% ipython --no-banner

In [1]: import numpy as np

In [2]: import numpy.linalg as la

In [3]: np.set_printoptions(precision=1, suppress=True, linewidth=140, legacy="1.25")

In [4]: rd = lambda a: np.round(a, 1) + 0

In [5]: F = np.load("arr.npy")

In [6]: F
Out[6]: 
array([[3.1, 2. , 5. , 0. , 4. , 3. ],
       [3. , 0.1, 0. , 0. , 5. , 5. ],
       [5. , 2. , 0.1, 2. , 1. , 2. ],
       [0. , 4. , 5. , 0.1, 4. , 3. ],
       [4. , 1. , 5. , 2. , 0.1, 2. ],
       [3. , 2. , 5. , 0. , 4. , 3.1]])

In [7]: rng = np.random.default_rng(4674)

In [8]: idx = rng.permutation(6)

In [9]: out = F[:, idx] * rng.choice([-1, 1], 6)

In [10]: out
Out[10]: 
array([[ 3.1, -2. ,  0. , -5. ,  3. , -4. ],
       [ 3. , -0.1,  0. , -0. ,  5. , -5. ],
       [ 5. , -2. ,  2. , -0.1,  2. , -1. ],
       [ 0. , -4. ,  0.1, -5. ,  3. , -4. ],
       [ 4. , -1. ,  2. , -5. ,  2. , -0.1],
       [ 3. , -2. ,  0. , -5. ,  3.1, -4. ]])

In [11]: left, _, VT = la.svd(F.T @ out)

In [12]: idx
Out[12]: array([0, 1, 3, 2, 5, 4])

In [13]: f = np.array([5, 7, 3, -8, -4, -4])

In [14]: out = F + np.outer(f, np.eye(6)[4])

In [15]: la.matrix_rank(out - F)
Out[15]: 1

In [16]: la.matrix_rank(la.inv(out) - la.inv(F), tol=1e-8)
Out[16]: 1

In [17]: J = np.minimum.outer(np.arange(1, 6), np.arange(1, 6)) * -3

In [18]: J
Out[18]: 
array([[ -3,  -3,  -3,  -3,  -3],
       [ -3,  -6,  -6,  -6,  -6],
       [ -3,  -6,  -9,  -9,  -9],
       [ -3,  -6,  -9, -12, -12],
       [ -3,  -6,  -9, -12, -15]])

In [19]: # symmetric, so the eigenvalues are real

In [20]: evals, vecs = la.eigh(J)

In [21]: rd(la.svd(J, compute_uv=False))
Out[21]: array([37. ,  4.3,  1.7,  1.1,  0.8])

In [22]: np.unique(evals.round(6) + 0, return_counts=True)[1]
Out[22]: array([1, 1, 1, 1, 1])

In [23]: rd(evals)
Out[23]: array([-37. ,  -4.3,  -1.7,  -1.1,  -0.8])
